$ python -q
>>> import numpy as np
>>> np.set_printoptions(precision=2, suppress=True, linewidth=120)
>>> A = np.loadtxt("m.csv", delimiter=",")
>>> A
array([[3., 0., 0., 0., 0., 0., 0., 0., 0., 0., 0., 0., 0.],
       [0., 2., 0., 0., 0., 0., 0., 0., 0., 0., 0., 0., 0.],
       [0., 0., 5., 0., 0., 0., 0., 0., 0., 0., 0., 0., 0.],
       [0., 0., 0., 4., 0., 0., 0., 0., 0., 0., 0., 0., 0.],
       [0., 0., 0., 0., 1., 0., 0., 0., 0., 0., 0., 0., 0.],
       [0., 0., 0., 0., 0., 9., 0., 0., 0., 0., 0., 0., 0.],
       [0., 0., 0., 0., 0., 0., 3., 0., 0., 0., 0., 0., 0.],
       [0., 0., 0., 0., 0., 0., 0., 4., 0., 0., 0., 0., 0.],
       [0., 0., 0., 0., 0., 0., 0., 0., 2., 0., 0., 0., 0.],
       [0., 0., 0., 0., 0., 0., 0., 0., 0., 2., 0., 0., 0.],
       [0., 0., 0., 0., 0., 0., 0., 0., 0., 0., 7., 0., 0.],
       [0., 0., 0., 0., 0., 0., 0., 0., 0., 0., 0., 4., 0.],
       [0., 0., 0., 0., 0., 0., 0., 0., 0., 0., 0., 0., 7.]])
>>> # triangular
>>> A[:, 1] @ A[:, 0]
np.float64(0.0)
>>> x = np.ones(13)
>>> for _ in range(7):
...     x = A @ x
...     x /= np.linalg.norm(x)
...     print(round(x @ A @ x, 2))
... 
6.4
7.67
8.24
8.53
8.71
8.82
8.89
>>> x.round(2) + 0
array([0.  , 0.  , 0.02, 0.  , 0.  , 0.97, 0.  , 0.  , 0.  , 0.  , 0.17, 0.  , 0.17])
>>> E = np.load("case9.npy")
>>> print(E)
[[-1.  2.  0.  2.  2.  2.  0.  1.  2.  2.  0.  0.]
 [ 2.  2.  0.  4.  4.  4.  0.  2.  4.  4.  0.  0.]
 [ 0.  0. -2.  0.  0.  0.  0.  0.  0.  0.  0.  0.]
 [ 2.  4.  0.  2.  4.  4.  0.  2.  4.  4.  0.  0.]
 [ 2.  4.  0.  4.  2.  4.  0.  2.  4.  4.  0.  0.]
 [ 2.  4.  0.  4.  4.  2.  0.  2.  4.  4.  0.  0.]
 [ 0.  0.  0.  0.  0.  0. -2.  0.  0.  0.  0.  0.]
 [ 1.  2.  0.  2.  2.  2.  0. -1.  2.  2.  0.  0.]
 [ 2.  4.  0.  4.  4.  4.  0.  2.  2.  4.  0.  0.]
 [ 2.  4.  0.  4.  4.  4.  0.  2.  4.  2.  0.  0.]
 [ 0.  0.  0.  0.  0.  0.  0.  0.  0.  0. -2.  0.]
 [ 0.  0.  0.  0.  0.  0.  0.  0.  0.  0.  0. -2.]]
>>> # splits into 5 blocks
>>> x = np.array([1, 1, 7, 1, 6, 6, 3, 3, 6, 4, 6, 6])
>>> rhs = E @ x
>>> rhs
array([ 50., 102., -14., 102.,  92.,  92.,  -6.,  46.,  92.,  96., -12., -12.])
>>> np.round(np.linalg.solve(E, E[:, 3]), 2) + 0
array([0., 0., 0., 1., 0., 0., 0., 0., 0., 0., 0., 0.])
